$ ipython --no-banner

In [1]: import numpy as np

In [2]: np.set_printoptions(suppress=True, linewidth=160)

In [3]: arr = np.array([[1, -2, 2, -5],
   ...:     [-3, -4, 2, -7],
   ...:     [-2, -7, -3, -8],
   ...:     [0, -4, -3, -9],
   ...:     [-1, -4, -7, -13],
   ...:     [-5, -6, -7, -8],
   ...:     [-8, -11, -4, -13],
   ...:     [-3, -10, -7, -9],
   ...:     [-7, -11, -12, -5],
   ...:     [-6, -14, -14, -6]])

In [4]: basis = arr[[3, 2]].astype(float)

In [5]: for _ in range(3):
   ...:     lab = np.linalg.norm(arr[:, None] - basis, axis=-1).argmin(axis=1)
   ...:     basis = np.array([arr[lab == j].mean(axis=0) for j in range(2)])
   ...: 

In [6]: lab
Out[6]: array([0, 0, 0, 0, 0, 1, 1, 1, 1, 1])

In [7]: np.round(basis[1] - basis[0], 3)
Out[7]: array([-4.8, -6.2, -7. ,  0.2])

In [8]: np.bincount(lab)
Out[8]: array([5, 5])

In [9]: cen = (arr - arr.mean(axis=0)) / arr.std(axis=0)

In [10]: np.argwhere(np.abs(cen) > 2)
Out[10]: array([], shape=(0, 2), dtype=int64)

In [11]: b = np.linalg.lstsq(np.delete(cen, 3, axis=1), cen[:, 3])[0]

In [12]: b.round(3)
Out[12]: array([ 0.281, -0.251, -0.022])

In [13]: u = np.array([1, 1, -2, -5, 0, -4, -4, -1])

In [14]: mat = np.array([np.roll(u, i) for i in range(8)])

In [15]: mat
Out[15]: 
array([[ 1,  1, -2, -5,  0, -4, -4, -1],
       [-1,  1,  1, -2, -5,  0, -4, -4],
       [-4, -1,  1,  1, -2, -5,  0, -4],
       [-4, -4, -1,  1,  1, -2, -5,  0],
       [ 0, -4, -4, -1,  1,  1, -2, -5],
       [-5,  0, -4, -4, -1,  1,  1, -2],
       [-2, -5,  0, -4, -4, -1,  1,  1],
       [ 1, -2, -5,  0, -4, -4, -1,  1]])

In [16]: cen = arr - arr.mean(axis=0)

In [17]: left, s, Vh = np.linalg.svd(cen, full_matrices=False)

In [18]: np.round((s ** 2).sum() ** 2 / (s ** 4).sum(), 3)
Out[18]: np.float64(1.789)

In [19]: np.round(s ** 2 / (s ** 2).sum(), 3)
Out[19]: array([0.726, 0.14 , 0.107, 0.027])

In [20]: np.abs(left[:, 0]).argmax()
Out[20]: np.int64(9)

In [21]: (np.sign(left[:, 0]) == np.sign(left[0, 0])).astype(int)
Out[21]: array([1, 1, 1, 1, 1, 0, 0, 0, 0, 0])
